$ ipython --no-banner

In [1]: import numpy as np

In [2]: np.set_printoptions(precision=2, suppress=True, linewidth=120)

In [3]: K = np.load("layer3.npy")

In [4]: K
Out[4]: 
array([[ 2,  0,  0,  0,  0,  0,  0,  0,  0,  0],
       [ 0, -1,  0,  0,  0,  0,  0,  0,  0,  0],
       [ 0,  0, -2,  0,  0,  0,  0,  0,  0,  0],
       [ 0,  0,  0,  2,  0,  0,  0,  0,  0,  0],
       [ 0,  0,  0,  0,  1,  0,  0,  0,  0,  0],
       [ 0,  0,  0,  0,  0, -1,  0,  0,  0,  0],
       [ 0,  0,  0,  0,  0,  0,  1,  0,  0,  0],
       [ 0,  0,  0,  0,  0,  0,  0,  1,  0,  0],
       [ 0,  0,  0,  0,  0,  0,  0,  0, -1,  0],
       [ 0,  0,  0,  0,  0,  0,  0,  0,  0,  0]])

In [5]: vals, V = np.linalg.eigh(K)

In [6]: vec = np.array([8, -4, 7, -8, 6, -5, -1, 1, -6, 1])

In [7]: np.abs(K).sum(axis=1).max(), np.abs(vals).max()
Out[7]: (np.int64(2), np.float64(2.0))

In [8]: V * np.maximum(vals, 0) @ V.T
Out[8]: 
array([[2., 0., 0., 0., 0., 0., 0., 0., 0., 0.],
       [0., 0., 0., 0., 0., 0., 0., 0., 0., 0.],
       [0., 0., 0., 0., 0., 0., 0., 0., 0., 0.],
       [0., 0., 0., 2., 0., 0., 0., 0., 0., 0.],
       [0., 0., 0., 0., 1., 0., 0., 0., 0., 0.],
       [0., 0., 0., 0., 0., 0., 0., 0., 0., 0.],
       [0., 0., 0., 0., 0., 0., 1., 0., 0., 0.],
       [0., 0., 0., 0., 0., 0., 0., 1., 0., 0.],
       [0., 0., 0., 0., 0., 0., 0., 0., 0., 0.],
       [0., 0., 0., 0., 0., 0., 0., 0., 0., 0.]])

In [9]: V * np.abs(vals) @ V.T
Out[9]: 
array([[2., 0., 0., 0., 0., 0., 0., 0., 0., 0.],
       [0., 1., 0., 0., 0., 0., 0., 0., 0., 0.],
       [0., 0., 2., 0., 0., 0., 0., 0., 0., 0.],
       [0., 0., 0., 2., 0., 0., 0., 0., 0., 0.],
       [0., 0., 0., 0., 1., 0., 0., 0., 0., 0.],
       [0., 0., 0., 0., 0., 1., 0., 0., 0., 0.],
       [0., 0., 0., 0., 0., 0., 1., 0., 0., 0.],
       [0., 0., 0., 0., 0., 0., 0., 1., 0., 0.],
       [0., 0., 0., 0., 0., 0., 0., 0., 1., 0.],
       [0., 0., 0., 0., 0., 0., 0., 0., 0., 0.]])

In [10]: X = np.load("dump.npy")

In [11]: X
Out[11]: 
array([[ 1,  0,  1,  0,  1,  0,  0,  0,  1],
       [ 0, -1,  0,  0,  0,  0,  0,  0,  0],
       [-1,  0, -1,  0, -1,  0,  0,  0,  2],
       [ 0,  0,  0,  0,  0,  2, -1, -1,  0],
       [-2,  0,  1,  0,  0,  0,  0,  0, -2],
       [ 0,  0,  0,  1,  0,  0,  1,  1,  0],
       [ 0,  0,  0, -1,  0,  1, -1, -2,  0],
       [ 0,  0,  0, -2,  0,  1,  1,  1,  0],
       [ 0,  0,  0,  0,  0,  0,  0,  0, -2]])

In [12]: np.abs(np.diag(np.linalg.qr(X)[1])) > 1e-9
Out[12]: array([ True,  True,  True,  True, False,  True,  True,  True,  True])

In [13]: np.round(np.trace(np.linalg.pinv(X) @ X), 2)
Out[13]: np.float64(8.0)

In [14]: np.round(X @ np.linalg.pinv(X) @ X, 2) + 0
Out[14]: 
array([[ 1.,  0.,  1.,  0.,  1.,  0.,  0.,  0.,  1.],
       [ 0., -1.,  0.,  0.,  0.,  0.,  0.,  0.,  0.],
       [-1.,  0., -1.,  0., -1.,  0.,  0.,  0.,  2.],
       [ 0.,  0.,  0.,  0.,  0.,  2., -1., -1.,  0.],
       [-2.,  0.,  1.,  0.,  0.,  0.,  0.,  0., -2.],
       [ 0.,  0.,  0.,  1.,  0.,  0.,  1.,  1.,  0.],
       [ 0.,  0.,  0., -1.,  0.,  1., -1., -2.,  0.],
       [ 0.,  0.,  0., -2.,  0.,  1.,  1.,  1.,  0.],
       [ 0.,  0.,  0.,  0.,  0.,  0.,  0.,  0., -2.]])

In [15]: np.linalg.lstsq(X[:-1].T, X[-1])[2]
Out[15]: np.int32(8)
